In [1]: import numpy as np

In [2]: np.set_printoptions(precision=1, suppress=True, linewidth=140, floatmode="fixed")

In [3]: def tidy(a):
   ...:     return np.round(a, 1) + 0
   ...: 

In [4]: cent = np.array([[7, 6, 4], [1, -6, 5], [-1, -6, -1]])

In [5]: rng = np.random.default_rng(25)

In [6]: K = (rng.random((20, 3)) < 0.25) @ cent

In [7]: K
Out[7]: 
array([[  7,  -6,   8],
       [  0, -12,   4],
       [ -1,  -6,  -1],
       [  7,   6,   4],
       [ -1,  -6,  -1],
       [  0,   0,   0],
       [  0,   0,   0],
       [  7,   6,   4],
       [  0,   0,   0],
       [  7,   6,   4],
       [  7,   6,   4],
       [  0, -12,   4],
       [  6,   0,   3],
       [  1,  -6,   5],
       [  0,   0,   0],
       [ -1,  -6,  -1],
       [  0, -12,   4],
       [ -1,  -6,  -1],
       [ -1,  -6,  -1],
       [  0,   0,   0]])

In [8]: # row 4 repeats row 2

In [9]: Xs = K - K.mean(axis=0)

In [10]: Uu, sigma, vt = np.linalg.svd(Xs, full_matrices=False)

In [11]: np.abs(vt[0]).argmax()
Out[11]: np.int64(1)

In [12]: tidy(sigma)
Out[12]: array([28.2, 15.2,  3.4])

In [13]: tidy(Xs.mean(axis=0))
Out[13]: array([0.0, 0.0, 0.0])

In [14]: tidy(sigma ** 2 / (sigma ** 2).sum())
Out[14]: array([0.8, 0.2, 0.0])

In [15]: np.searchsorted(np.cumsum(sigma ** 2) / (sigma ** 2).sum(), 0.9) + 1
Out[15]: np.int64(2)

In [16]: np.abs(Uu[:, 0]).argmax()
Out[16]: np.int64(3)

In [17]: tidy((sigma ** 2).sum() ** 2 / (sigma ** 4).sum())
Out[17]: np.float64(1.6)

In [18]: np.linalg.matrix_rank(Xs)
Out[18]: np.int64(3)

In [19]: (np.sign(Uu[:, 0]) == np.sign(Uu[0, 0])).astype(int)
Out[19]: array([1, 1, 1, 0, 1, 0, 0, 0, 0, 0, 0, 1, 0, 1, 0, 1, 1, 1, 1, 0])

In [20]: feats = np.load("dump.npy")

In [21]: feats
Out[21]: 
array([[ 1, -1,  2, -3],
       [ 0,  1,  1, -1],
       [ 1,  1,  3, -1],
       [ 0,  0,  0,  0],
       [ 1, -1,  2, -3],
       [ 0,  0,  0,  0],
       [ 2, -4,  4,  1],
       [ 0,  0,  0,  0],
       [ 0,  1,  1, -1],
       [ 0,  1,  1, -1]])

In [22]: P = feats @ np.linalg.solve(feats.T @ feats, feats.T)

In [23]: tidy(P)
Out[23]: 
array([[0.5, 0.0, 0.0, 0.0, 0.5, 0.0, 0.0, 0.0, 0.0, 0.0],
       [0.0, 0.3, 0.0, 0.0, 0.0, 0.0, 0.0, 0.0, 0.3, 0.3],
       [0.0, 0.0, 1.0, 0.0, 0.0, 0.0, 0.0, 0.0, 0.0, 0.0],
       [0.0, 0.0, 0.0, 0.0, 0.0, 0.0, 0.0, 0.0, 0.0, 0.0],
       [0.5, 0.0, 0.0, 0.0, 0.5, 0.0, 0.0, 0.0, 0.0, 0.0],
       [0.0, 0.0, 0.0, 0.0, 0.0, 0.0, 0.0, 0.0, 0.0, 0.0],
       [0.0, 0.0, 0.0, 0.0, 0.0, 0.0, 1.0, 0.0, 0.0, 0.0],
       [0.0, 0.0, 0.0, 0.0, 0.0, 0.0, 0.0, 0.0, 0.0, 0.0],
       [0.0, 0.3, 0.0, 0.0, 0.0, 0.0, 0.0, 0.0, 0.3, 0.3],
       [0.0, 0.3, 0.0, 0.0, 0.0, 0.0, 0.0, 0.0, 0.3, 0.3]])

In [24]: np.allclose(P @ P, P)
Out[24]: True

In [25]: tidy(P @ feats[:, 0])
Out[25]: array([1.0, 0.0, 1.0, 0.0, 1.0, 0.0, 2.0, 0.0, 0.0, 0.0])

In [26]: arr = np.load("case4.npy")

In [27]: arr
Out[27]: 
array([[ 0.5,  0.1,  0.1, -2.7],
       [ 1.5, -0.7,  0.7,  0.6],
       [ 1.8, -1.5, -1.5,  0.3],
       [ 0.4,  0.6, -0.3, -2.1],
       [ 0.0, -0.5,  0.9, -1.8],
       [ 0.9, -0.5, -0.2,  1.2]])

In [28]: t3 = np.stack([arr, -3 * arr, arr[::-1]])

In [29]: np.linalg.matrix_rank(t3)
Out[29]: array([4, 4, 4])

In [30]: Y = np.c_[arr[:, :3] @ np.array([[2, 2, 1], [1, 0, 2], [2, 1, 2]]), np.array([1, -3, -3, -3, -3, 2])]

In [31]: tidy(Y)
Out[31]: 
array([[ 1.3,  1.1,  0.9,  1.0],
       [ 3.7,  3.7,  1.5, -3.0],
       [-0.9,  2.1, -4.2, -3.0],
       [ 0.8,  0.5,  1.0, -3.0],
       [ 1.3,  0.9,  0.8, -3.0],
       [ 0.9,  1.6, -0.5,  2.0]])

In [32]: np.linalg.matrix_rank(np.c_[arr, Y])
Out[32]: np.int64(5)

In [33]: tidy(np.linalg.norm(Y - arr @ np.linalg.lstsq(arr, Y)[0], axis=0))
Out[33]: array([0.0, 0.0, 0.0, 4.7])

In [34]: np.linalg.matrix_rank(Y)
Out[34]: np.int64(4)

In [35]: tidy(np.linalg.norm(np.linalg.qr(arr)[0].T @ Y, axis=0) ** 2 / ((Y ** 2).sum(axis=0) + 1e-12))
Out[35]: array([1.0, 1.0, 1.0, 0.5])

In [36]: data = np.loadtxt("out18.csv", delimiter=",")

In [37]: data
Out[37]: 
array([[ 2.0,  0.0,  0.0],
       [ 0.0, -3.0,  0.0],
       [ 0.0,  0.0,  2.0]])

In [38]: w1 = np.array([[0, 0, 1, 1], [2, 0, 0, 2], [2, 1, 2, 2]])

In [39]: b = np.array([-2, 0, -1, 3])

In [40]: act = np.maximum(data @ w1 + b, 0)

In [41]: (act > 0).astype(int)
Out[41]: 
array([[0, 0, 1, 1],
       [0, 0, 0, 0],
       [1, 1, 1, 1]])

In [42]: np.linalg.matrix_rank(act)
Out[42]: np.int64(2)

In [43]: cent = np.array([[1, 0], [2, -2], [-1, 1], [1, -2]])

In [44]: w1 @ cent
Out[44]: 
array([[ 0, -1],
       [ 4, -4],
       [ 4, -4]])

In [45]: (act @ cent).round(6).argmax(axis=1)
Out[45]: array([0, 0, 0])

In [46]: act @ cent
Out[46]: 
array([[  4.0,  -9.0],
       [  0.0,   0.0],
       [ 10.0, -15.0]])

In [47]: Uu, sigma, vt = np.linalg.svd(data, full_matrices=False)

In [48]: Uu.shape, sigma.shape, vt.shape
Out[48]: ((3, 3), (3,), (3, 3))

In [49]: tidy(np.sqrt((sigma ** 2).sum())), tidy(np.linalg.norm(data))
Out[49]: (np.float64(4.1), np.float64(4.1))

In [50]: sigma
Out[50]: array([3.0, 2.0, 2.0])

In [51]: tidy(np.cumsum(sigma ** 2) / np.sum(sigma ** 2))
Out[51]: array([0.5, 0.8, 1.0])

In [52]: np.allclose(Uu * sigma @ vt, data)
Out[52]: True

In [53]: vt @ vt.T
Out[53]: 
array([[1.0, 0.0, 0.0],
       [0.0, 1.0, 0.0],
       [0.0, 0.0, 1.0]])

In [54]: mat = np.loadtxt("x.csv", delimiter=",")

In [55]: mat
Out[55]: 
array([[ 6.0,  2.0,  0.0,  0.0,  3.0],
       [10.0,  2.0,  0.0,  0.0,  5.0],
       [ 8.0,  2.0,  0.0,  0.0,  4.0],
       [ 8.0,  2.0,  0.0,  0.0,  4.0],
       [10.0,  2.0,  0.0,  0.0,  5.0],
       [ 6.0,  2.0,  0.0,  0.0,  3.0],
       [ 8.0,  2.0,  0.0,  0.0,  4.0],
       [ 2.0,  2.0,  0.0,  1.0,  1.0],
       [ 2.0,  2.0,  0.0,  1.0,  1.0],
       [ 8.0,  2.0,  0.0,  0.0,  4.0],
       [ 2.0,  2.0,  0.0,  1.0,  1.0],
       [ 6.0,  2.0,  0.0,  0.0,  3.0],
       [10.0,  2.0,  0.0,  0.0,  5.0],
       [ 2.0,  2.0,  0.0,  1.0,  1.0],
       [ 2.0,  2.0,  0.0,  1.0,  1.0]])

In [56]: Y = mat / np.linalg.norm(mat, axis=1, keepdims=True)

In [57]: cov = Y @ Y.T

In [58]: (cov - 2 * np.eye(15)).round(6).argmax(axis=1)
Out[58]: array([5, 4, 3, 2, 1, 0, 2, 8, 7, 2, 7, 0, 1, 7, 7])

In [59]: tidy(cov[3])
Out[59]: array([1.0, 1.0, 1.0, 1.0, 1.0, 1.0, 1.0, 0.8, 0.8, 1.0, 0.8, 1.0, 1.0, 0.8, 0.8])

In [60]: tidy(np.degrees(np.arccos(np.clip(cov[3, 10], -1, 1))))
Out[60]: np.float64(34.1)

In [61]: def softmax(z):
    ...:     e = np.exp(z - z.max(axis=-1, keepdims=True))
    ...:     return e / e.sum(axis=-1, keepdims=True)
    ...: 

In [62]: tidy(softmax(K[18] + -1))
Out[62]: array([0.5, 0.0, 0.5])

In [63]: tidy(softmax(K).sum(axis=1))
Out[63]: array([1.0, 1.0, 1.0, 1.0, 1.0, 1.0, 1.0, 1.0, 1.0, 1.0, 1.0, 1.0, 1.0, 1.0, 1.0, 1.0, 1.0, 1.0, 1.0, 1.0])

In [64]: att = K @ K.T / np.sqrt(3)

In [65]: tidy(softmax(att)[18] @ K)
Out[65]: array([  0.0, -12.0,   4.0])

In [66]: softmax(att).round(6).argmax(axis=1)
Out[66]: array([0, 1, 1, 3, 1, 0, 0, 3, 0, 3, 3, 1, 0, 1, 0, 1, 1, 1, 1, 0])

In [67]: x0 = np.array([5, -1, -4, -2, 5])

In [68]: h = np.maximum(mat @ x0, 0)

In [69]: mat.T @ h
Out[69]: array([4930.0, 1270.0,    0.0,   55.0, 2465.0])

In [70]: mat * (h > 1e-9)[:, None]
Out[70]: 
array([[ 6.0,  2.0,  0.0,  0.0,  3.0],
       [10.0,  2.0,  0.0,  0.0,  5.0],
       [ 8.0,  2.0,  0.0,  0.0,  4.0],
       [ 8.0,  2.0,  0.0,  0.0,  4.0],
       [10.0,  2.0,  0.0,  0.0,  5.0],
       [ 6.0,  2.0,  0.0,  0.0,  3.0],
       [ 8.0,  2.0,  0.0,  0.0,  4.0],
       [ 2.0,  2.0,  0.0,  1.0,  1.0],
       [ 2.0,  2.0,  0.0,  1.0,  1.0],
       [ 8.0,  2.0,  0.0,  0.0,  4.0],
       [ 2.0,  2.0,  0.0,  1.0,  1.0],
       [ 6.0,  2.0,  0.0,  0.0,  3.0],
       [10.0,  2.0,  0.0,  0.0,  5.0],
       [ 2.0,  2.0,  0.0,  1.0,  1.0],
       [ 2.0,  2.0,  0.0,  1.0,  1.0]])

In [71]: theta = np.radians(45)

In [72]: R = np.eye(5)

In [73]: R[3, 3] = R[0, 0] = np.cos(theta)

In [74]: R[3, 0], R[0, 3] = -np.sin(theta), np.sin(theta)

In [75]: tidy(R)
Out[75]: 
array([[ 0.7,  0.0,  0.0,  0.7,  0.0],
       [ 0.0,  1.0,  0.0,  0.0,  0.0],
       [ 0.0,  0.0,  1.0,  0.0,  0.0],
       [-0.7,  0.0,  0.0,  0.7,  0.0],
       [ 0.0,  0.0,  0.0,  0.0,  1.0]])

In [76]: Y = mat @ R.T

In [77]: tidy(np.abs(Y - mat).max(axis=0))
Out[77]: array([2.9, 0.0, 0.0, 7.1, 0.0])

In [78]: tidy(np.linalg.det(R)), tidy(np.trace(R))
Out[78]: (np.float64(1.0), np.float64(4.4))

In [79]: np.allclose(np.linalg.norm(mat, axis=1), np.linalg.norm(Y, axis=1))
Out[79]: True

In [80]: tidy(Y)
Out[80]: 
array([[ 4.2,  2.0,  0.0, -4.2,  3.0],
       [ 7.1,  2.0,  0.0, -7.1,  5.0],
       [ 5.7,  2.0,  0.0, -5.7,  4.0],
       [ 5.7,  2.0,  0.0, -5.7,  4.0],
       [ 7.1,  2.0,  0.0, -7.1,  5.0],
       [ 4.2,  2.0,  0.0, -4.2,  3.0],
       [ 5.7,  2.0,  0.0, -5.7,  4.0],
       [ 2.1,  2.0,  0.0, -0.7,  1.0],
       [ 2.1,  2.0,  0.0, -0.7,  1.0],
       [ 5.7,  2.0,  0.0, -5.7,  4.0],
       [ 2.1,  2.0,  0.0, -0.7,  1.0],
       [ 4.2,  2.0,  0.0, -4.2,  3.0],
       [ 7.1,  2.0,  0.0, -7.1,  5.0],
       [ 2.1,  2.0,  0.0, -0.7,  1.0],
       [ 2.1,  2.0,  0.0, -0.7,  1.0]])

In [81]: E = np.array([[-2, -3, 0, 9, 7, -20],
    ...:     [-10, -5, 5, 10, 5, -25],
    ...:     [10, 3, -6, -3, 1, 10],
    ...:     [14, 1, -10, 7, 11, -10],
    ...:     [12, 2, -8, 2, 6, 0],
    ...:     [8, 4, -4, -8, -4, 20]])

In [82]: # looks like rank 2

In [83]: x0 = np.array([-2, -3, -2, -3, 3, 0])

In [84]: E @ np.ones(6)
Out[84]: array([ -9.0, -20.0,  15.0,  13.0,  14.0,  16.0])

In [85]: E @ x0
Out[85]: array([ 7, 10, -5,  1, -2, -8])

In [86]: E @ np.eye(6)[4]
Out[86]: array([ 7.0,  5.0,  1.0, 11.0,  6.0, -4.0])

In [87]: tidy(np.linalg.norm(E, axis=1))
Out[87]: array([23.3, 30.0, 16.0, 23.8, 15.9, 24.0])

In [88]: r0, v = E[2], E[4]

In [89]: r0 @ r0
Out[89]: np.int64(255)

In [90]: p = (r0 @ v) / (r0 @ r0) * r0

In [91]: tidy(v - p)
Out[91]: array([ 5.2,  0.0, -3.9,  4.0,  5.3, -6.8])

In [92]: tidy((v - p) @ r0)
Out[92]: np.float64(0.0)

In [93]: Y = E / np.sqrt((E ** 2).mean(axis=1, keepdims=True))

In [94]: np.linalg.matrix_rank(Y) == np.linalg.matrix_rank(E)
Out[94]: np.True_

In [95]: tidy(Y[3])
Out[95]: array([ 1.4,  0.1, -1.0,  0.7,  1.1, -1.0])

In [96]: cov = E.T @ E

In [97]: np.trace(cov), (E ** 2).sum()
Out[97]: (np.int64(3093), np.int64(3093))

In [98]: np.diag(cov)
Out[98]: array([ 608,   64,  241,  307,  248, 1625])

In [99]: cov
Out[99]: 
array([[ 608,  156, -378,  -90,  140,  410],
       [ 156,   64,  -85, -107,  -36,  285],
       [-378,  -85,  241,   14, -123, -165],
       [ -90, -107,   14,  307,  231, -690],
       [ 140,  -36, -123,  231,  248, -445],
       [ 410,  285, -165, -690, -445, 1625]])

In [100]: np.allclose(cov, cov.T)
Out[100]: True

In [101]: cent = np.array([[-0.9, 1.1, 0.3, -0.9], [-1.3, 0.4, 0.0, -0.1]])

In [102]: J = np.array([[1, -2],
     ...:     [4, 2],
     ...:     [3, -5],
     ...:     [0, 3],
     ...:     [-1, 4],
     ...:     [-3, 4],
     ...:     [5, 2],
     ...:     [-3, -1],
     ...:     [1, -4],
     ...:     [-4, 4],
     ...:     [-1, 4],
     ...:     [-2, -2],
     ...:     [-3, -1],
     ...:     [-1, 0],
     ...:     [-5, 1],
     ...:     [0, 5],
     ...:     [2, -4],
     ...:     [0, -3],
     ...:     [4, 4],
     ...:     [0, -2],
     ...:     [5, -5],
     ...:     [4, 4],
     ...:     [-2, 0],
     ...:     [2, -2],
     ...:     [4, 0],
     ...:     [1, -5],
     ...:     [-1, -2],
     ...:     [-4, 3],
     ...:     [1, 0],
     ...:     [-3, 5],
     ...:     [-1, -4]]) @ cent + 0.3 * rng.normal(size=(31, 4))

In [103]: tidy(J)
Out[103]: 
array([[ 1.5,  0.4, -0.2, -0.9],
       [-6.5,  5.3,  0.9, -4.3],
       [ 3.9,  1.2,  0.7, -2.4],
       [-3.6,  1.3, -0.2,  0.5],
       [-4.2,  1.1,  0.0,  0.9],
       [-2.8, -1.9, -0.7,  2.3],
       [-7.1,  6.6,  0.8, -4.8],
       [ 4.5, -3.8, -0.9,  2.9],
       [ 4.4, -0.4,  0.0, -0.4],
       [-1.8, -2.3, -1.4,  3.3],
       [-4.4,  0.8, -0.3,  0.7],
       [ 4.2, -3.1, -0.9,  1.9],
       [ 3.9, -4.0, -1.3,  2.8],
       [ 0.8, -1.3, -0.6,  0.6],
       [ 3.2, -5.3, -1.7,  4.2],
       [-6.6,  1.9,  0.0, -1.0],
       [ 3.3,  0.2,  0.5, -1.0],
       [ 3.3, -1.6, -0.2, -0.4],
       [-8.1,  5.8,  1.7, -4.0],
       [ 3.0, -0.6, -0.1,  0.3],
       [ 1.8,  3.4,  1.9, -4.3],
       [-9.1,  6.8,  1.1, -3.9],
       [ 2.3, -2.3, -0.8,  2.3],
       [ 0.8,  1.5,  0.5, -1.4],
       [-4.1,  4.5,  1.5, -3.3],
       [ 5.4, -0.7,  0.9, -0.4],
       [ 3.7, -2.0, -0.8,  1.3],
       [-0.6, -3.4, -1.2,  3.3],
       [-0.9,  1.4,  0.3, -0.9],
       [-4.1, -1.0, -1.3,  1.5],
       [ 5.9, -2.5, -0.2,  1.7]])

In [104]: Xs = J - J.mean(axis=0)

In [105]: vecs = np.linalg.svd(Xs)[2][:2]

In [106]: Y = Xs - Xs @ vecs.T @ vecs

In [107]: tidy(np.diag(vecs.T @ vecs))
Out[107]: array([1.0, 0.5, 0.1, 0.5])

In [108]: tidy(np.cov(Xs @ vecs.T, rowvar=False))
Out[108]: 
array([[30.0,  0.0],
       [ 0.0,  7.2]])

In [109]: tidy(Y.std(axis=0))
Out[109]: array([0.1, 0.2, 0.3, 0.3])

In [110]: x0 = np.array([0, 1, 2, -1])

In [111]: rhs = J @ x0

In [112]: tidy(np.linalg.solve(J.T @ J, J.T @ rhs))
Out[112]: array([ 0.0,  1.0,  2.0, -1.0])

In [113]: tidy(np.linalg.lstsq(J, rhs)[0])
Out[113]: array([ 0.0,  1.0,  2.0, -1.0])

In [114]: rhs = rhs + 0.3 * rng.normal(size=31)

In [115]: tidy(rhs)
Out[115]: 
array([  1.1,  11.5,   5.0,   0.1,   0.1,  -5.7,  13.1,  -8.8,  -0.1,  -8.3,  -0.4,  -6.9,  -9.5,  -3.4, -13.3,   2.7,   2.5,  -1.3,  13.3,
        -0.9,  11.7,  12.1,  -6.4,   4.2,  11.3,   1.6,  -4.5,  -8.7,   3.0,  -5.4,  -4.9])

In [116]: b, *_ = np.linalg.lstsq(J, rhs)

In [117]: [round(float(np.linalg.norm(np.linalg.solve(J.T @ J + lam * np.eye(4), J.T @ rhs))), 2) for lam in (0, 1, 10, 100)]
Out[117]: [2.54, 2.28, 1.89, 1.47]
